>>> import numpy as np
>>> from numpy import linalg as LA
>>> np.set_printoptions(precision=1, suppress=True, linewidth=140, legacy="1.25")
>>> rd = lambda a: np.round(a, 1) + 0
>>> data = np.load("data.npy")
>>> print(data)
[[ 9.9  3.  -5.3  7.3]
 [ 9.4  2.5 -5.2  8. ]
 [11.   1.2 -3.5  6.7]
 [ 8.5  3.3 -4.4  7.3]
 [ 9.7  1.9 -6.2  6. ]
 [-2.8 -3.6 -0.6  7.9]
 [-2.6 -3.4 -1.2  8.3]
 [-0.9 -1.6 -3.1  8.5]
 [ 9.6  2.2 -3.8  6.1]
 [-4.2 -2.4  0.1  7.8]
 [ 9.1  4.1 -5.7  8.1]
 [10.7  3.4 -4.6  5.9]
 [ 9.8  1.7 -6.   6.6]
 [10.3  1.3 -3.1  6.9]
 [10.7  4.2 -6.1  8.7]
 [-2.7 -2.9 -1.8  7.5]
 [ 9.5  3.6 -3.8  7.5]
 [-2.3 -3.3  0.1  8.7]
 [ 9.5  3.6 -3.5  8.6]
 [ 9.5  3.1 -4.9  6. ]]
>>> rng = np.random.default_rng(640962)
>>> idx = rng.permutation(4)
>>> out = data[:, idx] * rng.choice([-1, 1], 4)
>>> print(out)
[[-3.   9.9  7.3  5.3]
 [-2.5  9.4  8.   5.2]
 [-1.2 11.   6.7  3.5]
 [-3.3  8.5  7.3  4.4]
 [-1.9  9.7  6.   6.2]
 [ 3.6 -2.8  7.9  0.6]
 [ 3.4 -2.6  8.3  1.2]
 [ 1.6 -0.9  8.5  3.1]
 [-2.2  9.6  6.1  3.8]
 [ 2.4 -4.2  7.8 -0.1]
 [-4.1  9.1  8.1  5.7]
 [-3.4 10.7  5.9  4.6]
 [-1.7  9.8  6.6  6. ]
 [-1.3 10.3  6.9  3.1]
 [-4.2 10.7  8.7  6.1]
 [ 2.9 -2.7  7.5  1.8]
 [-3.6  9.5  7.5  3.8]
 [ 3.3 -2.3  8.7 -0.1]
 [-3.6  9.5  8.6  3.5]
 [-3.1  9.5  6.   4.9]]
>>> left, _, vt = LA.svd(data.T @ out)
>>> print(idx)
[1 0 3 2]
>>> print(rd(LA.lstsq(data, out)[0]))
[[ 0.  1.  0.  0.]
 [-1.  0.  0.  0.]
 [ 0.  0.  0. -1.]
 [ 0.  0.  1.  0.]]
>>> print(rd(left @ vt))
[[ 0.  1.  0.  0.]
 [-1.  0.  0.  0.]
 [ 0.  0.  0. -1.]
 [ 0.  0.  1.  0.]]
>>> out = data + rng.integers(-2, 3, (20, 2)) @ rng.integers(-2, 3, (2, 4))
>>> print(rd(out))
[[ 11.9   3.   -3.3  10.3]
 [  9.4   2.5  -3.2   7. ]
 [  9.    1.2 -11.5   6.7]
 [  8.5   3.3  -8.4   9.3]
 [ 10.7   1.9  -2.2   6. ]
 [ -1.8  -3.6  -0.6   9.9]
 [ -4.6  -3.4  -9.2   8.3]
 [ -0.9  -1.6  -7.1  10.5]
 [  9.6   2.2  -3.8   6.1]
 [ -5.2  -2.4   2.1   4.8]
 [  9.1   4.1  -9.7  10.1]
 [  8.7   3.4  -6.6   2.9]
 [  7.8   1.7 -10.    4.6]
 [  8.3   1.3  -3.1   2.9]
 [ 12.7   4.2  -2.1  10.7]
 [ -4.7  -2.9  -1.8   3.5]
 [ 11.5   3.6   0.2   9.5]
 [ -0.3  -3.3   6.1   9.7]
 [  8.5   3.6  -1.5   5.6]
 [  7.5   3.1  -6.9   3. ]]
>>> print(rd(np.abs(out - data).sum(axis=1)))
[ 7.  3. 10.  6.  5.  3. 10.  6.  0.  6.  6.  7.  8.  6.  8.  6.  8.  9.  6.  7.]
>>> print(rd(LA.svd(out - data, compute_uv=False)))
[18.1 11.3  0.   0. ]
